$ ipython --no-banner

In [1]: import numpy as np

In [2]: from numpy import linalg as LA

In [3]: np.set_printoptions(suppress=True, linewidth=140)

In [4]: def rd(a):
   ...:     return np.round(a, 2) + 0
   ...: 

In [5]: M = np.load("dump.npy")

In [6]: M
Out[6]: 
array([[0, 0, 0, 0, 0],
       [0, 0, 0, 0, 0],
       [0, 1, 0, 0, 0]])

In [7]: B = np.array([[2, 2], [2, 0], [2, -2], [-2, 1], [-2, 0]])

In [8]: np.einsum("ik,kj->ji", M, B)
Out[8]: 
array([[0, 0, 2],
       [0, 0, 0]])

In [9]: LA.matrix_rank(np.vstack([M, B.T]))
Out[9]: np.int64(3)

In [10]: np.einsum("ij->j", M)
Out[10]: array([0, 1, 0, 0, 0])

In [11]: np.einsum("ij,ij->i", M, M)
Out[11]: array([0, 0, 1])

In [12]: LA.matrix_rank(M @ B)
Out[12]: np.int64(1)

In [13]: T = np.stack([M, 5 * M, M[::-1]])

In [14]: T.sum(axis=0)
Out[14]: 
array([[0, 1, 0, 0, 0],
       [0, 0, 0, 0, 0],
       [0, 6, 0, 0, 0]])

In [15]: F = np.array([[-6, -4, 6, 5, 4, -3], [-6, 5, -5, -9, -8, -3], [0, 3, 2, 5, -2, 0]])

In [16]: F.reshape(-1, 2)
Out[16]: 
array([[-6, -4],
       [ 6,  5],
       [ 4, -3],
       [-6,  5],
       [-5, -9],
       [-8, -3],
       [ 0,  3],
       [ 2,  5],
       [-2,  0]])

In [17]: F.reshape(2, -1)
Out[17]: 
array([[-6, -4,  6,  5,  4, -3, -6,  5, -5],
       [-9, -8, -3,  0,  3,  2,  5, -2,  0]])

In [18]: T = F.reshape(3, 2, -1)

In [19]: T.sum(axis=1)
Out[19]: 
array([[ -1,   0,   3],
       [-15,  -3,  -8],
       [  5,   1,   2]])

In [20]: T.transpose(1, 0, 2)
Out[20]: 
array([[[-6, -4,  6],
        [-6,  5, -5],
        [ 0,  3,  2]],

       [[ 5,  4, -3],
        [-9, -8, -3],
        [ 5, -2,  0]]])

In [21]: T.shape
Out[21]: (3, 2, 3)

In [22]: np.einsum("ihd,ihd->ih", T, T)
Out[22]: 
array([[ 88,  50],
       [ 86, 154],
       [ 13,  29]])
